% ipython --no-banner

In [1]: import numpy as np

In [2]: np.set_printoptions(precision=3, suppress=True, linewidth=140)

In [3]: def rd(a):
   ...:     return np.round(a, 3) + 0
   ...: 

In [4]: M = np.load("sample5.npy")

In [5]: M
Out[5]: 
array([[1, 0],
       [0, 1]])

In [6]: rd(np.sort(np.abs(np.linalg.eigvals(M)))[::-1])
Out[6]: array([1., 1.])

In [7]: M.sum(axis=1)
Out[7]: array([1, 1])

In [8]: M @ np.ones(2)
Out[8]: array([1., 1.])

In [9]: np.linalg.matrix_power(M, 100)
Out[9]: 
array([[1, 0],
       [0, 1]])

In [10]: np.linalg.matrix_power(M, 2)
Out[10]: 
array([[1, 0],
       [0, 1]])

In [11]: pr = np.eye(2)[0]

In [12]: for _ in range(5):
    ...:     pr = pr @ M
    ...:     print(pr.round(3))
    ...: 
[1. 0.]
[1. 0.]
[1. 0.]
[1. 0.]
[1. 0.]

In [13]: x0 = np.array([3, 3])

In [14]: M @ M @ x0
Out[14]: array([3, 3])

In [15]: np.eye(2) - M
Out[15]: 
array([[0., 0.],
       [0., 0.]])

In [16]: rd(np.linalg.eigvalsh(2 * M - np.eye(2)))
Out[16]: array([1., 1.])

In [17]: vals, V = np.linalg.eig(M)

In [18]: rd(np.sort(np.linalg.eigvals(np.linalg.inv(M))))
Out[18]: array([1., 1.])

In [19]: rd(np.sort(np.linalg.eigvals(M.T)))
Out[19]: array([1., 1.])

In [20]: M @ V[:, 0] - vals[0] * V[:, 0]
Out[20]: array([0., 0.])

In [21]: print(np.prod(vals))
1.0

In [22]: low = np.linalg.cholesky(M)

In [23]: M / np.sqrt(np.outer(np.diag(M), np.diag(M)))
Out[23]: 
array([[1., 0.],
       [0., 1.]])

In [24]: low @ low.T
Out[24]: 
array([[1., 0.],
       [0., 1.]])

In [25]: low
Out[25]: 
array([[1., 0.],
       [0., 1.]])

In [26]: np.diag(low) ** 2
Out[26]: array([1., 1.])

In [27]: arr = np.array([[6.0, 0.0, 5.0, 0.0],
    ...:     [0.0, 6.0, 0.0, 5.0],
    ...:     [5.0, 0.0, 6.0, 0.0],
    ...:     [0.0, 5.0, 0.0, 6.0]])

In [28]: arr
Out[28]: 
array([[6., 0., 5., 0.],
       [0., 6., 0., 5.],
       [5., 0., 6., 0.],
       [0., 5., 0., 6.]])

In [29]: vals, V = np.linalg.eig(arr)

In [30]: rd(arr @ V[:, 0] - vals[0] * V[:, 0])
Out[30]: array([0., 0., 0., 0.])

In [31]: rd(np.sort(np.linalg.eigvals(np.linalg.inv(arr))))
Out[31]: array([0.091, 0.091, 1.   , 1.   ])

In [32]: rd(vals)
Out[32]: array([11.,  1., 11.,  1.])

In [33]: rd(np.prod(vals))
Out[33]: np.float64(121.0)

In [34]: (arr - arr.T) / 2
Out[34]: 
array([[0., 0., 0., 0.],
       [0., 0., 0., 0.],
       [0., 0., 0., 0.],
       [0., 0., 0., 0.]])

In [35]: np.allclose(arr, arr.T)
Out[35]: True

In [36]: print(arr @ arr)
[[61.  0. 60.  0.]
 [ 0. 61.  0. 60.]
 [60.  0. 61.  0.]
 [ 0. 60.  0. 61.]]

In [37]: rd(np.sort(np.abs(np.linalg.eigvals(arr))))
Out[37]: array([ 1.,  1., 11., 11.])

In [38]: np.trace(arr)
Out[38]: np.float64(24.0)

In [39]: rd(np.linalg.det(arr))
Out[39]: np.float64(121.0)

In [40]: x0 = np.array([-2, -5])

In [41]: rhs = M @ x0

In [42]: print(rhs)
[-2 -5]

In [43]: rd(np.linalg.solve(M, rhs))
Out[43]: array([-2., -5.])

In [44]: data = np.load("a.npy")

In [45]: data
Out[45]: 
array([[-0.46, -0.66, -0.24],
       [ 1.  ,  0.92,  0.94],
       [ 0.64,  0.16,  0.95],
       [-0.72, -0.72, -0.63]])

In [46]: w1 = np.array([[3, 7, -1, 7, 1], [2, 6, 2, 1, -3], [-6, -5, 1, 3, -8]])

In [47]: b = np.array([3, 2, -1, 0, 0])

In [48]: act = np.maximum(data @ w1 + b, 0)

In [49]: np.linalg.matrix_rank(act)
Out[49]: np.int64(4)

In [50]: (act > 0).astype(int)
Out[50]: 
array([[1, 0, 0, 0, 1],
       [1, 1, 1, 1, 0],
       [0, 1, 0, 1, 0],
       [1, 0, 0, 0, 1]])

In [51]: Z = np.array([[2, 3], [1, 1], [0, 1], [0, 3], [3, 0]])

In [52]: w1 @ Z
Out[52]: 
array([[ 16,  36],
       [  1,  17],
       [-41, -13]])

In [53]: (act @ Z).round(6).argmax(axis=1)
Out[53]: array([0, 1, 1, 0])

In [54]: E = np.load("layer19.npy")

In [55]: E
Out[55]: 
array([[-1.3,  0. , -0.9,  0.6],
       [-0.4, -0.6,  0.6, -0.2],
       [-0.8,  0.1,  0.6,  0. ]])

In [56]: t3 = np.stack([E, 5 * E, E[::-1]])

In [57]: t3.shape
Out[57]: (3, 3, 4)

In [58]: print(np.linalg.matrix_rank(t3.reshape(3, -1)))
2

In [59]: print((t3 @ E.T).shape)
(3, 3, 3)

In [60]: rd(t3.sum(axis=0))
Out[60]: 
array([[-8.6,  0.1, -4.8,  3.6],
       [-2.8, -4.2,  4.2, -1.4],
       [-6.1,  0.6,  2.7,  0.6]])

In [61]: print(rd(np.linalg.norm(t3, axis=(1, 2))))
[ 2.189 10.943  2.189]

In [62]: np.linalg.matrix_rank(t3)
Out[62]: array([3, 3, 3])

In [63]: r0, v = E[2], E[1]

In [64]: rd(r0 @ r0)
Out[64]: np.float64(1.01)

In [65]: pr = (r0 @ v) / (r0 @ r0) * r0

In [66]: print(rd((v - pr) @ r0))
0.0

In [67]: rd(np.linalg.norm(r0 + v) ** 2 + np.linalg.norm(r0 - v) ** 2)
Out[67]: np.float64(3.86)

In [68]: rd(v - pr)
Out[68]: array([ 0.091, -0.661,  0.232, -0.2  ])

In [69]: print(rd(np.outer(r0, v)))
[[ 0.32  0.48 -0.48  0.16]
 [-0.04 -0.06  0.06 -0.02]
 [-0.24 -0.36  0.36 -0.12]
 [ 0.    0.    0.    0.  ]]

In [70]: np.unravel_index(np.abs(E).argmax(), E.shape)
Out[70]: (np.int64(0), np.int64(0))

In [71]: rd(np.linalg.svd(E, compute_uv=False))
Out[71]: array([1.728, 1.24 , 0.516])

In [72]: rd(E.sum(axis=1))
Out[72]: array([-1.6, -0.6, -0.1])

In [73]: rd(np.linalg.norm(E))
Out[73]: np.float64(2.189)

In [74]: np.abs(E).max()
Out[74]: np.float64(1.3)

In [75]: print(rd(E.sum(axis=0)))
[-2.5 -0.5  0.3  0.4]

In [76]: print(np.linalg.matrix_rank(E))
3

In [77]: np.diff(E, axis=0)
Out[77]: 
array([[ 0.9, -0.6,  1.5, -0.8],
       [-0.4,  0.7,  0. ,  0.2]])

In [78]: x0 = np.array([5, -2, 6, -2])

In [79]: rd((E * x0).sum(axis=1))
Out[79]: array([-13.1,   3.2,  -0.6])

In [80]: np.linalg.norm(E @ x0) <= np.linalg.norm(E, 2) * np.linalg.norm(x0) + 1e-9
Out[80]: np.True_

In [81]: rd(E @ np.ones(4))
Out[81]: array([-1.6, -0.6, -0.1])

In [82]: rd(E @ x0)
Out[82]: array([-13.1,   3.2,  -0.6])

In [83]: (E @ x0).argmax()
Out[83]: np.int64(1)

In [84]: print(E.ravel(order="F"))
[-1.3 -0.4 -0.8  0.  -0.6  0.1 -0.9  0.6  0.6  0.6 -0.2  0. ]

In [85]: E.reshape(2, -1)
Out[85]: 
array([[-1.3,  0. , -0.9,  0.6, -0.4, -0.6],
       [ 0.6, -0.2, -0.8,  0.1,  0.6,  0. ]])

In [86]: t3 = E.reshape(3, 2, -1)

In [87]: print(np.einsum("ihd,jhd->hij", t3, t3).shape)
(2, 3, 3)

In [88]: t3.shape
Out[88]: (3, 2, 2)

In [89]: rd(np.einsum("ihd,ihd->ih", t3, t3))
Out[89]: 
array([[1.69, 1.17],
       [0.52, 0.4 ],
       [0.65, 0.36]])

In [90]: t3.transpose(1, 0, 2)
Out[90]: 
array([[[-1.3,  0. ],
        [-0.4, -0.6],
        [-0.8,  0.1]],

       [[-0.9,  0.6],
        [ 0.6, -0.2],
        [ 0.6,  0. ]]])

In [91]: np.swapaxes(t3, 1, 2)[1]
Out[91]: 
array([[-0.4,  0.6],
       [-0.6, -0.2]])

In [92]: rd(t3.sum(axis=1))
Out[92]: 
array([[-2.2,  0.6],
       [ 0.2, -0.8],
       [-0.2,  0.1]])

In [93]: W0 = np.load("case4.npy")

In [94]: W0
Out[94]: 
array([[ 5,  6],
       [ 7,  8],
       [ 9, 10],
       [11, 12]])

In [95]: rng = np.random.default_rng(31)

In [96]: idx = rng.permutation(2)

In [97]: Y = W0[:, idx] * rng.choice([-1, 1], 2)

In [98]: Y
Out[98]: 
array([[  5,  -6],
       [  7,  -8],
       [  9, -10],
       [ 11, -12]])

In [99]: U, _, Vh = np.linalg.svd(W0.T @ Y)

In [100]: idx
Out[100]: array([0, 1])

In [101]: rd(np.linalg.lstsq(W0, Y)[0])
Out[101]: 
array([[ 1.,  0.],
       [ 0., -1.]])

In [102]: C2 = W0.T @ W0

In [103]: np.trace(C2), (W0 ** 2).sum()
Out[103]: (np.int64(620), np.int64(620))

In [104]: (W0 @ W0.T).shape
Out[104]: (4, 4)

In [105]: np.diag(C2)
Out[105]: array([276, 344])

In [106]: rd(np.linalg.eigvalsh(C2)[::-1])
Out[106]: array([619.871,   0.129])

In [107]: np.linalg.matrix_rank(C2)
Out[107]: np.int64(2)

In [108]: rd(np.linalg.svd(W0, compute_uv=False) ** 2)
Out[108]: array([619.871,   0.129])

In [109]: hat = W0 @ np.linalg.solve(W0.T @ W0, W0.T)

In [110]: rd(hat @ W0[:, 0])
Out[110]: array([ 5.,  7.,  9., 11.])

In [111]: np.allclose(hat @ hat, hat)
Out[111]: True

In [112]: rd(np.linalg.eigvalsh(hat))
Out[112]: array([0., 0., 1., 1.])

In [113]: rd(np.diag(hat))
Out[113]: array([0.7, 0.3, 0.3, 0.7])

In [114]: rd(np.trace(hat))
Out[114]: np.float64(2.0)

In [115]: K = np.array([[1, 0, 0, 0], [-5, 1, 0, 0], [1, 0, 1, 0], [2, -2, -1, 1]])

In [116]: Y = K[0, 0] * K[1:] - np.outer(K[1:, 0], K[0])

In [117]: Y
Out[117]: 
array([[ 0,  1,  0,  0],
       [ 0,  0,  1,  0],
       [ 0, -2, -1,  1]])

In [118]: np.linalg.matrix_rank(Y), np.linalg.matrix_rank(K)
Out[118]: (np.int64(3), np.int64(4))

In [119]: np.flatnonzero(~Y.round(6).any(axis=1))
Out[119]: array([], dtype=int64)
